% python3 -q
>>> import numpy as np
>>> from numpy import linalg as LA
>>> np.set_printoptions(precision=2, suppress=True, linewidth=200)
>>> def rd(a):
...     return np.round(a, 2) + 0
... 
>>> data = np.array([[0, 0, 1, 0], [0, 1, 0, 0], [1, 0, 0, 0], [0, 0, 0, 1]])
>>> rng = np.random.default_rng(464463)
>>> M2 = data + rng.integers(-2, 3, (4, 1)) @ rng.integers(-2, 3, (1, 4))
>>> M2
array([[-1,  0,  0, -2],
       [-2,  1, -2, -4],
       [ 2,  0,  1,  2],
       [ 1,  0,  1,  3]])
>>> rd(LA.svd(M2 - data, compute_uv=False))
array([6.48, 0.  , 0.  , 0.  ])
>>> arr = np.array([[-2, 0, -4, -4, -1], [1, -4, 4, -1, 1], [3, 1, 2, -1, -3]])
>>> arr[:, 1] = -3 * arr[:, 0]
>>> arr
array([[-2,  6, -4, -4, -1],
       [ 1, -3,  4, -1,  1],
       [ 3, -9,  2, -1, -3]])
>>> M2 = arr / LA.norm(arr, axis=1, keepdims=True)
>>> G = M2 @ M2.T
>>> (np.abs(G) > 0.9).astype(int)
array([[1, 0, 0],
       [0, 1, 0],
       [0, 0, 1]])
>>> rd(G)
array([[ 1.  , -0.73, -0.7 ],
       [-0.73,  1.  ,  0.67],
       [-0.7 ,  0.67,  1.  ]])
>>> print(np.argwhere(np.triu(np.abs(G) > 0.95, 1)))
[]
>>> rd(G[0])
array([ 1.  , -0.73, -0.7 ])
>>> arr[1] @ arr[2]
np.int64(36)
>>> print(rd(LA.norm(arr, axis=0)))
[ 3.74 11.22  6.    4.24  3.32]
>>> rd(LA.norm(arr) ** 2 / LA.norm(arr, 2) ** 2)
np.float64(1.22)
>>> rd(LA.norm(arr, 2))
np.float64(12.97)
>>> LA.norm(arr, axis=1).argmax()
np.int64(2)
>>> rd(LA.norm(arr, "nuc"))
np.float64(21.31)
>>> rd(LA.norm(arr, 1)), rd(LA.norm(arr, np.inf))
(np.float64(18.0), np.float64(18.0))
>>> u, r1 = arr[1], arr[0]
>>> u @ r1
np.int64(-33)
>>> u @ u
np.int64(28)
>>> p = (u @ r1) / (u @ u) * u
>>> rd(r1 - p)
array([-0.82,  2.46,  0.71, -5.18,  0.18])
>>> np.outer(u, r1)
array([[ -2,   6,  -4,  -4,  -1],
       [  6, -18,  12,  12,   3],
       [ -8,  24, -16, -16,  -4],
       [  2,  -6,   4,   4,   1],
       [ -2,   6,  -4,  -4,  -1]])
>>> LA.matrix_rank(np.outer(u, r1))
np.int64(1)
>>> (r1 - p) @ u
np.float64(0.0)
>>> print(rd(p))
[-1.18  3.54 -4.71  1.18 -1.18]
>>> U, sv, VT = LA.svd(arr, full_matrices=False)
>>> rd(U.T @ arr @ VT.T)
array([[12.97,  0.  ,  0.  ],
       [ 0.  ,  5.14,  0.  ],
       [ 0.  ,  0.  ,  3.19]])
>>> rd(sv / sv[0])
array([1.  , 0.4 , 0.25])
>>> rd(VT @ VT.T)
array([[1., 0., 0.],
       [0., 1., 0.],
       [0., 0., 1.]])
>>> (sv > 1e-8).sum()
np.int64(3)
>>> W0 = np.load("w.npy")
>>> W0
array([[ 3, -7,  0,  8, -2],
       [-6, -7,  0,  3,  0],
       [ 0,  0,  5,  0,  0],
       [ 9, -6,  0, -7,  7],
       [ 4,  4,  0, -4, -4]])
>>> W0 @ W0
array([[115, -28,   0, -45,  58],
       [ 51,  73,   0, -90,  33],
       [  0,   0,  25,   0,   0],
       [ 28,  49,   0,  75, -95],
       [-64, -48,   0,  88, -20]])
>>> (LA.matrix_power((W0 != 0) + (W0.T != 0) + np.eye(5), 5) > 0).astype(int)
array([[1, 1, 0, 1, 1],
       [1, 1, 0, 1, 1],
       [0, 0, 1, 0, 0],
       [1, 1, 0, 1, 1],
       [1, 1, 0, 1, 1]])
>>> W0.mean(axis=0)
array([ 2. , -3.2,  1. ,  0. ,  0.2])
>>> print(W0.sum(axis=1))
[  2 -10   5   3   0]
>>> np.abs(W0).max()
np.int64(9)
>>> W0.sum(axis=0)
array([ 10, -16,   5,   0,   1])
>>> print(np.diff(W0, axis=0))
[[ -9   0   0  -5   2]
 [  6   7   5  -3   0]
 [  9  -6  -5  -7   7]
 [ -5  10   0   3 -11]]
>>> rd(LA.svd(W0, compute_uv=False))
array([15.42, 13.59,  8.  ,  5.  ,  3.53])
>>> np.count_nonzero(W0)
np.int64(16)
>>> hat = np.triu(np.array([[3, 3, 2, 9, 4],
...     [2, 4, 0, 0, 4],
...     [1, 9, 6, 7, 8],
...     [4, 5, 8, 5, 4],
...     [5, 8, 7, 6, 4]]), 1) + np.eye(5)
>>> M2 = hat @ W0 @ LA.inv(hat)
>>> hat @ W0 - W0 @ hat
array([[  79.,  -68.,    4.,  -97.,   31.],
       [  16.,   34.,   12.,   38.,   24.],
       [  95.,  -10.,    0., -116.,  -23.],
       [  16.,  -11.,  -18.,  -97.,    0.],
       [   0.,  -12.,   -8.,  -36.,  -16.]])
>>> np.trace(M2), np.trace(W0)
(np.float64(-10.0), np.int64(-10))
>>> W = np.array([[0, -1, -2, -3, 3, 0],
...     [1, 1, 1, 2, 1, 0],
...     [-1, 0, 1, 0, 2, 2],
...     [0, -2, -3, 3, 3, 1],
...     [3, 2, -1, 1, -1, -1]])
>>> beta = np.array([3, 5, 1, -4, 4, -4])
>>> hid = np.maximum(W0 @ W + beta, 0)
>>> (hid > 0).mean(axis=0)
array([0.2, 0.6, 0.4, 0.2, 0.6, 0.4])
>>> Z = np.array([[1, 1], [1, 2], [0, 0], [2, -1], [-1, 1], [-1, 1]])
>>> W @ Z
array([[-10,   4],
       [  5,   2],
       [ -5,   3],
       [  0,  -3],
       [  9,   4]])
>>> mat = np.load("arr.npy")
>>> mat
array([[ 0,  7,  2],
       [ 0,  9,  9],
       [ 0, 52, 47]])
>>> print(rd(np.trace(LA.pinv(mat) @ mat)))
2.0
>>> print(np.allclose(mat[:-1].T @ LA.lstsq(mat[:-1].T, mat[-1])[0], mat[-1]))
True
>>> rd(mat @ LA.pinv(mat) @ mat)
array([[ 0.,  7.,  2.],
       [ 0.,  9.,  9.],
       [ 0., 52., 47.]])
>>> M2 = mat / LA.norm(mat, axis=1, keepdims=True)
>>> G = M2 @ M2.T
>>> np.argwhere(np.triu(np.abs(G) > 0.95, 1))
array([[1, 2]])
>>> (G - 2 * np.eye(3)).round(6).argmax(axis=1)
array([2, 2, 1])
>>> E = np.array([[1.3, 0.7, -2.4],
...     [-0.4, -0.2, -0.4],
...     [-0.09, -0.13, 1.63],
...     [0.6, 0.9, -0.9],
...     [-0.1, -0.1, 1.7]])
>>> def softmax(z):
...     e = np.exp(z - z.max(axis=-1, keepdims=True))
...     return e / e.sum(axis=-1, keepdims=True)
... 
>>> rd(softmax(E[3]))
array([0.39, 0.52, 0.09])
>>> rd(softmax(10 * E[3]))
array([0.05, 0.95, 0.  ])
>>> rd(softmax(E[3] + 3))
array([0.39, 0.52, 0.09])
>>> scores = E @ E.T / np.sqrt(3)
>>> rd(softmax(scores + np.triu(np.full(scores.shape, -np.inf), 1)))
array([[1.  , 0.  , 0.  , 0.  , 0.  ],
       [0.49, 0.51, 0.  , 0.  , 0.  ],
       [0.02, 0.13, 0.85, 0.  , 0.  ],
       [0.64, 0.08, 0.03, 0.25, 0.  ],
       [0.01, 0.06, 0.43, 0.03, 0.46]])
>>> print(rd(softmax(scores)[3] @ E))
[ 0.91  0.63 -1.63]
>>> rd(softmax(scores))
array([[0.91, 0.01, 0.  , 0.07, 0.  ],
       [0.25, 0.26, 0.15, 0.2 , 0.15],
       [0.01, 0.07, 0.43, 0.04, 0.46],
       [0.62, 0.08, 0.03, 0.25, 0.03],
       [0.01, 0.06, 0.43, 0.03, 0.46]])
>>> blk = np.stack([E, 5 * E, E[::-1]])
>>> blk.shape
(3, 5, 3)
>>> rd(LA.norm(blk, axis=(1, 2)))
array([ 3.98, 19.92,  3.98])
>>> x0 = np.array([2, 2, 0])
>>> rhs = E @ x0
>>> rd(rhs)
array([ 4.  , -1.2 , -0.44,  3.  , -0.4 ])
>>> rd(LA.pinv(E) @ E)
array([[1., 0., 0.],
       [0., 1., 0.],
       [0., 0., 1.]])
>>> rhs = rhs + 0.05 * rng.normal(size=5)
>>> rd(rhs)
array([ 3.93, -1.22, -0.42,  3.09, -0.42])
>>> beta, *_ = LA.lstsq(E, rhs)
>>> rd(beta)
array([1.87, 2.2 , 0.01])
>>> beta.round()
array([2., 2., 0.])
>>> K = np.load("dump.npy")
>>> print(K)
[[-3.  1.  0.]
 [ 0. -3.  1.]
 [ 0.  0. -3.]]
>>> rd(LA.matrix_power(K - np.diag(np.diag(K)), 3))
array([[0., 0., 0.],
       [0., 0., 0.],
       [0., 0., 0.]])
>>> [int(LA.matrix_rank(LA.matrix_power(K, p))) for p in range(1, 4)]
[3, 3, 3]
>>> hat = np.triu(np.array([[-2, 3, -1], [-2, 0, 2], [3, -1, -3]]), 1) + np.eye(3)
>>> M2 = hat @ K @ LA.inv(hat)
>>> rd(LA.det(M2))
np.float64(-27.0)
>>> LA.matrix_rank(M2)
np.int64(3)
>>> M2
array([[-3.,  1.,  1.],
       [ 0., -3.,  1.],
       [ 0.,  0., -3.]])
>>> np.trace(M2), np.trace(K)
(np.float64(-9.0), np.float64(-9.0))
>>> hat @ K - K @ hat
array([[0., 0., 1.],
       [0., 0., 0.],
       [0., 0., 0.]])
>>> K @ K
array([[ 9., -6.,  1.],
       [ 0.,  9., -6.],
       [ 0.,  0.,  9.]])
>>> rd(LA.matrix_power(K, 2))
array([[ 9., -6.,  1.],
       [ 0.,  9., -6.],
       [ 0.,  0.,  9.]])
>>> rd(np.sort(np.abs(LA.eigvals(K))))
array([3., 3., 3.])
>>> ang = np.radians(30)
>>> Rm = np.eye(5)
>>> Rm[4, 4] = Rm[0, 0] = np.cos(ang)
>>> Rm[4, 0], Rm[0, 4] = -np.sin(ang), np.sin(ang)
>>> rd(Rm)
array([[ 0.87,  0.  ,  0.  ,  0.  ,  0.5 ],
       [ 0.  ,  1.  ,  0.  ,  0.  ,  0.  ],
       [ 0.  ,  0.  ,  1.  ,  0.  ,  0.  ],
       [ 0.  ,  0.  ,  0.  ,  1.  ,  0.  ],
       [-0.5 ,  0.  ,  0.  ,  0.  ,  0.87]])
>>> M2 = arr @ Rm.T
>>> rd(M2)
array([[-2.23,  6.  , -4.  , -4.  ,  0.13],
       [ 1.37, -3.  ,  4.  , -1.  ,  0.37],
       [ 1.1 , -9.  ,  2.  , -1.  , -4.1 ]])
>>> np.allclose(arr @ arr.T, M2 @ M2.T)
True
>>> print(rd(LA.svd(arr, compute_uv=False)), rd(LA.svd(M2, compute_uv=False)))
[12.97  5.14  3.19] [12.97  5.14  3.19]
>>> np.allclose(LA.norm(arr, axis=1), LA.norm(M2, axis=1))
True
>>> m1 = np.array([[0, -10], [0, -10], [0, -10], [2, -8], [-2, -12]])
>>> u, r1 = m1[0], m1[1]
>>> u @ u
np.int64(100)
>>> p = (u @ r1) / (u @ u) * u
>>> r1 - p
array([0., 0.])
>>> p
array([  0., -10.])
>>> np.outer(u, r1)
array([[  0,   0],
       [  0, 100]])
>>> hat = m1 @ LA.solve(m1.T @ m1, m1.T)
>>> print(LA.matrix_rank(np.eye(5) - hat))
3
>>> print(rd(hat))
[[ 0.2  0.2  0.2  0.2  0.2]
 [ 0.2  0.2  0.2  0.2  0.2]
 [ 0.2  0.2  0.2  0.2  0.2]
 [ 0.2  0.2  0.2  0.7 -0.3]
 [ 0.2  0.2  0.2 -0.3  0.7]]
>>> np.allclose(hat @ hat, hat)
True
>>> rd(np.trace(hat))
np.float64(2.0)
>>> U, sv, VT = LA.svd(hat)
>>> rd(sv)
array([1., 1., 0., 0., 0.])
>>> M2 = U[:, :2] @ np.diag(sv[:2]) @ VT[:2]
>>> LA.matrix_rank(M2)
np.int64(2)
>>> rd(LA.norm(hat - M2) / LA.norm(hat))
np.float64(0.0)
>>> G = m1.T @ m1
>>> G
array([[  8,   8],
       [  8, 508]])
>>> LA.matrix_rank(G)
np.int64(2)
>>> np.diag(G)
array([  8, 508])
>>> rd(LA.svd(m1, compute_uv=False) ** 2)
array([508.13,   7.87])
>>> (m1 @ m1.T).shape
(5, 5)
>>> np.trace(G), (m1 ** 2).sum()
(np.int64(516), np.int64(516))
>>> feats = np.load("test7.npy")
>>> print(feats)
[[-3.  4. -2.]
 [-9. 10. -5.]
 [-6.  6. -3.]]
>>> W = np.array([[-3, 1, 3, 1],
...     [-3, 3, 1, 0],
...     [-3, 0, 0, 1],
...     [3, -2, -3, 3],
...     [0, 1, -3, 0]])
>>> beta = np.array([1, 3, -3, 3])
>>> hid = np.maximum(arr @ W + beta, 0)
>>> print(rd((hid > 0).mean(axis=0)))
[0.33 0.33 0.67 0.67]
>>> Z = np.array([[-2, 2], [1, 1], [2, -3], [0, -2]])
>>> print(W @ Z)
[[ 13 -16]
 [ 11  -6]
 [  6  -8]
 [-14   7]
 [ -5  10]]
>>> u = np.array([6, 2, 0])
>>> np.correlate(feats[1], feats[2], "full")
array([ 27., -84., 129., -90.,  30.])
>>> np.cross(feats[1, :3], feats[2, :3])
array([0., 3., 6.])
>>> z = rng.permutation(3)
>>> z
array([0, 1, 2])
>>> M2 = feats[z][:, z]
>>> print(np.diag(M2))
[-3. 10. -3.]
>>> np.unique(feats.round(6), axis=0).shape
(3, 3)
>>> rd(np.trace(LA.pinv(feats) @ feats))
np.float64(2.0)
>>> U, sv, VT = LA.svd(feats, full_matrices=False)
>>> rd(np.sqrt((sv ** 2).sum())), rd(LA.norm(feats))
(np.float64(17.78), np.float64(17.78))
>>> print(np.allclose(U * sv @ VT, feats))
True
